$ python3 -q
>>> import numpy as np
>>> import numpy.linalg as la
>>> np.set_printoptions(suppress=True, linewidth=120)
>>> X = np.loadtxt("block5.csv", delimiter=",")
>>> X
array([[ 2.,  4., -1., -5.,  3.],
       [ 3.,  2.,  4., -1., -5.],
       [-5.,  3.,  2.,  4., -1.],
       [-1., -5.,  3.,  2.,  4.],
       [ 4., -1., -5.,  3.,  2.]])
>>> rng = np.random.default_rng(247)
>>> Y = X + rng.integers(-2, 3, (5, 4)) @ rng.integers(-2, 3, (4, 5))
>>> Y
array([[ 1.,  3.,  0., -3.,  3.],
       [ 1.,  3.,  3., -1., -3.],
       [-8.,  5.,  5.,  4., -7.],
       [ 0., -6.,  2.,  2.,  6.],
       [ 1.,  3., -6., -1.,  0.]])
>>> np.abs(Y - X).sum(axis=1)
array([ 5.,  6., 14.,  5., 14.])
>>> la.matrix_rank(Y - X, tol=1e-8)
np.int64(4)
>>> A = np.array([[2, 0, 0, 2, 1], [2, 0, 0, 2, 1], [0, 2, 2, 2, 1], [2, 2, 0, 1, 1]])
>>> A
array([[2, 0, 0, 2, 1],
       [2, 0, 0, 2, 1],
       [0, 2, 2, 2, 1],
       [2, 2, 0, 1, 1]])
>>> ang = np.radians(90)
>>> R = np.eye(5)
>>> R[3, 3] = R[1, 1] = np.cos(ang)
>>> R[3, 1], R[1, 3] = -np.sin(ang), np.sin(ang)
>>> R.round(3) + 0
array([[ 1.,  0.,  0.,  0.,  0.],
       [ 0.,  0.,  0.,  1.,  0.],
       [ 0.,  0.,  1.,  0.,  0.],
       [ 0., -1.,  0.,  0.,  0.],
       [ 0.,  0.,  0.,  0.,  1.]])
>>> Y = A @ R.T
>>> np.abs(Y - A).max(axis=0)
array([0., 2., 0., 4., 0.])
>>> hat = np.triu(np.array([[1, 1, 0, 0, 1],
...     [0, 2, 1, 2, 2],
...     [0, 1, 0, 1, 1],
...     [0, 1, 2, 1, 0],
...     [2, 1, 2, 2, 2]]), 1) + np.eye(5)
>>> Y = hat @ X @ la.inv(hat)
>>> Y
array([[  9.,  -4.,   2.,   3.,  -3.],
       [  4., -11.,  13.,  22.,  11.],
       [ -2.,  -1.,   1.,  10.,   8.],
       [ -1.,  -4.,   7.,   3.,   6.],
       [  4.,  -5.,   0.,  13.,   8.]])
>>> np.round(la.det(2 * Y), 3), round(la.det(Y), 3)
(np.float64(361056.0), np.float64(11283.0))
>>> np.kron(np.eye(2, dtype=int), Y)
array([[  9.,  -4.,   2.,   3.,  -3.,   0.,  -0.,   0.,   0.,  -0.],
       [  4., -11.,  13.,  22.,  11.,   0.,  -0.,   0.,   0.,   0.],
       [ -2.,  -1.,   1.,  10.,   8.,  -0.,  -0.,   0.,   0.,   0.],
       [ -1.,  -4.,   7.,   3.,   6.,  -0.,  -0.,   0.,   0.,   0.],
       [  4.,  -5.,   0.,  13.,   8.,   0.,  -0.,   0.,   0.,   0.],
       [  0.,  -0.,   0.,   0.,  -0.,   9.,  -4.,   2.,   3.,  -3.],
       [  0.,  -0.,   0.,   0.,   0.,   4., -11.,  13.,  22.,  11.],
       [ -0.,  -0.,   0.,   0.,   0.,  -2.,  -1.,   1.,  10.,   8.],
       [ -0.,  -0.,   0.,   0.,   0.,  -1.,  -4.,   7.,   3.,   6.],
       [  0.,  -0.,   0.,   0.,   0.,   4.,  -5.,   0.,  13.,   8.]])
>>> la.matrix_rank(A, rtol=0.1)
np.int64(3)
>>> np.round(la.norm(A, 2) / la.norm(A), 3)
np.float64(0.859)
>>> mat = np.load("dump.npy")
>>> mat
array([[1, 2, 2, 2, 0],
       [0, 0, 3, 2, 1],
       [0, 0, 2, 3, 2],
       [0, 0, 0, 3, 3],
       [0, 0, 0, 0, 3]])
>>> left, sig, Vh = la.svd(mat)
>>> V = Vh[:(sig > 1e-8).sum()]
>>> x0 = mat[3] + 4 * mat[4] + rng.integers(2) * np.eye(5)[0]
>>> x0
array([ 0.,  0.,  0.,  3., 15.])
>>> np.round(np.diag(V.T @ V), 3)
array([0.2, 0.8, 1. , 1. , 1. ])
>>> M = np.loadtxt("data.csv", delimiter=",")
>>> M
array([[ 2.267,  1.058, -0.535],
       [-4.049,  5.407, -7.218],
       [ 0.425,  3.281,  4.005]])
>>> idx = rng.permutation(3)
>>> idx
array([2, 1, 0])
>>> Y = M[idx][:, idx]
>>> np.allclose(Y, M)
False
>>> round(la.det(Y), 3), round(float(la.det(M[idx])), 3)
(np.float64(125.028), -125.028)
>>> np.diag(Y)
array([4.005, 5.407, 2.267])
>>> hat = np.triu(np.array([[0, 3, 2], [4, 3, 3], [4, 5, 1]]), 1) + np.eye(3)
>>> Y = hat @ M @ la.inv(hat)
>>> np.round(np.poly(Y), 3)
array([   1.   ,  -11.679,   71.186, -125.028])
>>> np.round(np.trace(Y), 3), np.round(np.trace(M), 3)
(np.float64(11.679), np.float64(11.679))
>>> round(la.det(Y), 3)
np.float64(125.028)
>>> Y.round(3)
array([[  -9.03 ,   50.931, -148.912],
       [  -2.774,   23.572,  -60.371],
       [   0.425,    2.006,   -2.863]])
>>> la.matrix_rank(Y)
np.int64(3)
>>> round(la.norm(Y) ** 2 / la.norm(Y, 2) ** 2, 3)
np.float64(1.0)
>>> round(la.norm(Y[2] - Y[0]), 3)
np.float64(154.316)
>>> np.round(la.norm(Y, 2), 3)
np.float64(170.476)
>>> J = np.loadtxt("m.csv", delimiter=",")
>>> J
array([[0., 0., 1., 0.],
       [0., 0., 1., 1.],
       [1., 1., 0., 1.],
       [0., 1., 1., 0.]])
>>> np.kron(np.eye(2, dtype=int), J)
array([[0., 0., 1., 0., 0., 0., 0., 0.],
       [0., 0., 1., 1., 0., 0., 0., 0.],
       [1., 1., 0., 1., 0., 0., 0., 0.],
       [0., 1., 1., 0., 0., 0., 0., 0.],
       [0., 0., 0., 0., 0., 0., 1., 0.],
       [0., 0., 0., 0., 0., 0., 1., 1.],
       [0., 0., 0., 0., 1., 1., 0., 1.],
       [0., 0., 0., 0., 0., 1., 1., 0.]])
>>> np.einsum("ij,ji->", J, J)
np.float64(8.0)
